>>> import numpy as np
>>> np.set_printoptions(precision=1, suppress=True, linewidth=100, legacy="1.25")
>>> def tidy(a):
...     return np.round(a, 1) + 0
... 
>>> data = np.load("block11.npy")
>>> print(data)
[[1 0 0]
 [0 0 1]
 [0 1 0]]
>>> cov = data.T @ data
>>> print((data @ data.T).shape)
(3, 3)
>>> print(tidy(np.linalg.eigvalsh(cov)[::-1]))
[1. 1. 1.]
>>> print(np.linalg.matrix_rank(cov))
3
>>> r0, r1 = data[1], data[0]
>>> print(r0 @ r1)
0
>>> print(r0 @ r0)
1
>>> pr = (r0 @ r1) / (r0 @ r0) * r0
>>> print((r1 - pr) @ r0)
0.0
>>> print(tidy(np.linalg.norm(r0 + r1) ** 2 + np.linalg.norm(r0 - r1) ** 2))
4.0
>>> print(r1 - pr)
[1. 0. 0.]
>>> print(data[:, 2] @ data[:, 0])
0
>>> print(tidy(np.linalg.norm(data, axis=0)))
[1. 1. 1.]
>>> print([round(float(np.linalg.det(data[:i, :i])), 2) + 0 for i in range(1, 4)])
[1.0, 0.0, -1.0]
>>> print(tidy(np.linalg.eigvalsh(data).min()))
-1.0
>>> T = np.stack([data, -1 * data, data[::-1]])
>>> print(tidy(np.linalg.norm(T, axis=(1, 2))))
[1.7 1.7 1.7]
>>> print(np.linalg.matrix_rank(T))
[3 3 3]
>>> print(np.linalg.matrix_rank(T.reshape(3, -1)))
2
>>> print(tidy(np.linalg.det(T)))
[-1.  1.  1.]
>>> print(T.shape)
(3, 3, 3)
>>> A = np.load("m.npy")
>>> print(A)
[[ -0.3  -0.1  -0.5]
 [  0.3  -0.1   0.2]
 [  1.    2.2   0.3]
 [ 12.  -18.    8. ]
 [ -1.5  -0.5   0.5]
 [ -1.5  -0.9  -0.4]
 [ -0.6   0.9   0.5]
 [ -0.5  -1.8  -0.4]
 [  0.1   0.3   1.9]
 [  0.1   0.9  -0.1]
 [ -1.1  -0.7  -0.6]
 [  0.   -0.3  -0.8]
 [ -0.3   0.9   2.1]
 [  0.2   0.4   0.5]]
>>> # row 3 dominates
>>> hat = A @ np.linalg.solve(A.T @ A, A.T)
>>> print(tidy(hat @ A[:, 2]))
[-0.5  0.2  0.3  8.   0.5 -0.4  0.5 -0.4  1.9 -0.1 -0.6 -0.8  2.1  0.5]
>>> print(tidy(np.trace(hat)))
3.0
>>> print(tidy(np.diag(hat)))
[0.  0.  0.3 1.  0.3 0.2 0.1 0.2 0.3 0.  0.1 0.1 0.4 0. ]
>>> x0 = np.array([-3, 4, 4])
>>> rhs = A @ x0
>>> print(tidy(rhs))
[ -1.5  -0.5   7.  -76.    4.5  -0.7   7.4  -7.3   8.5   2.9  -1.9  -4.4  12.9   3. ]
>>> print(tidy(np.linalg.pinv(A) @ A))
[[1. 0. 0.]
 [0. 1. 0.]
 [0. 0. 1.]]
>>> print(tidy(np.linalg.lstsq(A, rhs)[0]))
[-3.  4.  4.]
>>> rng = np.random.default_rng(208)
>>> rhs = rhs + 0.1 * rng.normal(size=14)
>>> print(tidy(rhs))
[ -1.5  -0.7   6.9 -75.9   4.4  -0.8   7.5  -7.5   8.5   2.8  -1.7  -4.4  12.8   3.2]
>>> beta, *_ = np.linalg.lstsq(A, rhs)
>>> print(tidy(A.T @ (rhs - A @ beta)))
[0. 0. 0.]
>>> print(beta.round())
[-3.  4.  4.]
>>> print(tidy(np.linalg.norm(rhs - A @ beta)))
0.4
>>> print([round(float(np.linalg.norm(np.linalg.solve(A.T @ A + lam * np.eye(3), A.T @ rhs))), 2) for lam in (0, 1, 10, 100)])
[6.4, 6.0, 4.38, 2.85]
>>> M2 = np.array([[4, 3, 0], [4, 4, 5]])
>>> Z = np.kron(M2, data)
>>> print(np.linalg.matrix_rank(Z))
6
>>> print(Z.shape)
(6, 9)
>>> print(tidy(np.linalg.norm(Z, 2)), tidy(np.linalg.norm(M2, 2) * np.linalg.norm(data, 2)))
8.6 8.6
>>> Z = A[[6, 4]].astype(float)
>>> for _ in range(3):
...     idx = np.linalg.norm(A[:, None] - Z, axis=-1).argmin(axis=1)
...     Z = np.array([A[idx == j].mean(axis=0) for j in range(2)])
... 
>>> print(idx)
[0 0 0 1 0 0 0 0 0 0 0 0 0 0]
>>> print(np.abs(Z[1] - Z[0]).argmax())
1
>>> print(tidy(Z))
[[ -0.3   0.1   0.2]
 [ 12.  -18.    8. ]]
>>> print(tidy(Z[1] - Z[0]))
[ 12.3 -18.1   7.8]
>>> print(np.bincount(idx))
[13  1]
>>> cen = A - A.mean(axis=0)
>>> vecs = np.linalg.svd(cen)[2][:1]
>>> M2 = cen - cen @ vecs.T @ vecs
>>> print(tidy(np.linalg.norm(M2) / np.linalg.norm(cen)))
0.2
>>> X = np.array([[1.0, -2.0, 0.0], [-2.0, 3.0, -2.0], [0.0, -2.0, -5.0]])
>>> # equal to its transpose
>>> evals, vecs = np.linalg.eig(X)
>>> print(tidy(np.sort(np.linalg.eigvals(X.T))))
[-5.5  0.   4.5]
>>> print(tidy(np.sort(np.linalg.eigvals(X @ X))))
[ 0.  20.7 30.3]
>>> print(tidy(X @ vecs[:, 0] - evals[0] * vecs[:, 0]))
[0. 0. 0.]
>>> x0 = np.array([2, 7, 2])
>>> rhs = X @ x0
>>> print(rhs)
[-12.  13. -24.]
>>> print(tidy(np.linalg.solve(X, rhs)))
[2. 7. 2.]
>>> print(tidy(np.linalg.solve(X.T, X[1])))
[0. 1. 0.]
>>> r0 = np.array([-3, -1, -5])
>>> M2 = X + np.outer(r0, np.eye(3)[2])
>>> print(tidy(np.linalg.det(M2) / np.linalg.det(X)), tidy(1 + np.linalg.solve(X, r0)[2]))
-8.0 -8.0
>>> print(np.linalg.matrix_rank(np.linalg.inv(M2) - np.linalg.inv(X), tol=1e-8))
1
>>> print(np.linalg.matrix_rank(M2 - X))
1
>>> print(M2)
[[  1.  -2.  -3.]
 [ -2.   3.  -3.]
 [  0.  -2. -10.]]
>>> print([round(float(np.linalg.det(X[:i, :i])), 2) + 0 for i in range(1, 4)])
[1.0, -1.0, 1.0]
>>> M = np.load("case7.npy")
>>> print(M)
[[ 34. -48.  18.]
 [-48.  62. -24.]
 [ 18. -24.   7.]]
>>> # symmetric, so the eigenvalues are real
>>> O = M.astype(float).copy()
>>> for j in range(3):
...     O[:, j] -= O[:, :j] @ (O[:, :j].T @ O[:, j])
...     O[:, j] /= np.linalg.norm(O[:, j])
... 
>>> print(tidy(O))
[[ 0.6 -0.8  0.2]
 [-0.8 -0.6 -0.2]
 [ 0.3  0.  -1. ]]
>>> J = np.array([[-0.1, 0.3, 0.4], [0.5, 0.5, 1.5], [-0.6, 0.0, 0.4]])
>>> J[0] = J[2] + 0.3 * rng.normal(size=3)
>>> print(tidy(J))
[[-0.2  0.4  0.1]
 [ 0.5  0.5  1.5]
 [-0.6  0.   0.4]]
>>> hat = np.triu(np.array([[7, -5, 0], [-9, -8, -8], [-6, -3, 4]]), 1) + np.eye(3)
>>> M2 = hat @ M @ np.linalg.inv(hat)
>>> print(tidy(np.linalg.det(M2)))
428.0
>>> print(np.linalg.matrix_rank(M2))
3
>>> print(M2)
[[  274.  1012.  8234.]
 [ -192.  -706. -5728.]
 [   18.    66.   535.]]
>>> W = np.array([[1, -3, -3, 2, 2, 0], [2, -2, 1, 0, 3, 2], [0, 1, -2, 3, -1, 0]])
>>> beta = np.array([0, 2, 1, -2, 3, 3])
>>> hid = np.maximum(J @ W + beta, 0)
>>> print(tidy(hid))
[[0.6 1.9 1.8 0.  3.7 3.8]
 [1.5 1.  0.  3.5 4.  4. ]
 [0.  4.2 2.  0.  1.4 3. ]]
>>> print(np.linalg.matrix_rank(hid))
3
>>> Z = np.array([[2, 0], [-2, 2], [-2, 3], [-2, 0], [-1, -3], [1, -2]])
>>> print((hid @ Z).round(6).argmax(axis=1))
[0 0 1]
>>> r0 = np.array([-2, -3, -1]) + 0.5
>>> feats = np.eye(3) - 2 * np.outer(r0, r0) / (r0 @ r0)
>>> print(tidy(feats))
[[ 0.5 -0.9 -0.2]
 [-0.9 -0.4 -0.3]
 [-0.2 -0.3  0.9]]
>>> # columns are unit length and at right angles
>>> print(tidy(np.linalg.eigvalsh(feats).min()))
-1.0
>>> evals, vecs = np.linalg.eigh(feats)
>>> print(tidy(vecs @ np.diag(evals) @ vecs.T))
[[ 0.5 -0.9 -0.2]
 [-0.9 -0.4 -0.3]
 [-0.2 -0.3  0.9]]
>>> print(tidy(np.linalg.eigvalsh(feats + -2 * np.eye(3))))
[-3. -1. -1.]
>>> print(tidy(np.linalg.svd(feats, compute_uv=False)))
[1. 1. 1.]
>>> F = np.array([[7, 9, 7, 9], [0, 6, 0, 6], [7, 9, 7, 9], [0, 6, 0, 6]])
>>> print(tidy(np.linalg.svd(F, compute_uv=False)))
[24.9  6.8  0.   0. ]
>>> print(np.count_nonzero(F))
12
>>> print(tidy(np.linalg.norm(F)))
25.8
>>> print(np.unravel_index(np.abs(F).argmax(), F.shape))
(0, 1)
>>> def softmax(z):
...     e = np.exp(z - z.max(axis=-1, keepdims=True))
...     return e / e.sum(axis=-1, keepdims=True)
... 
>>> print(tidy(softmax(10 * F[3])))
[0.  0.5 0.  0.5]
>>> S = F @ F.T / np.sqrt(4)
>>> print(tidy(softmax(S + np.triu(np.full(S.shape, -np.inf), 1))))
[[1.  0.  0.  0. ]
 [1.  0.  0.  0. ]
 [0.5 0.  0.5 0. ]
 [0.5 0.  0.5 0. ]]
>>> print(tidy(softmax(S)[3] @ F))
[7. 9. 7. 9.]
>>> m1 = np.loadtxt("test15.csv", delimiter=",")
>>> print(m1)
[[-3. -2. -1.  0.]
 [ 1.  2.  3.  4.]
 [ 5.  6.  7.  8.]
 [ 9. 10. 11. 12.]]
>>> left, s, vt = np.linalg.svd(m1)
>>> print(np.argmax(s[:-1] / (s[1:] + 1e-6)) + 1)
2
>>> M2 = left[:, :2] @ np.diag(s[:2]) @ vt[:2]
>>> print(np.linalg.matrix_rank(m1, rtol=0.05))
2
>>> print(np.linalg.matrix_rank(M2))
2
>>> print(tidy(np.abs(m1 - M2).max()))
0.0
>>> W = np.array([[-1, -1, 3], [3, 1, -2], [-3, -2, -2], [2, -3, 3]])
>>> beta = np.array([-1, 2, 0])
>>> hid = np.maximum(m1 @ W + beta, 0)
>>> print(tidy((hid > 0).mean(axis=0)))
[0.8 0.2 0.8]
>>> Z = np.array([[0, 5], [5, 3], [3, 0]])
>>> print((hid @ Z).round(6).argmax(axis=1))
[0 0 0 0]
>>> print(W @ Z)
[[  4  -8]
 [ -1  18]
 [-16 -21]
 [ -6   1]]
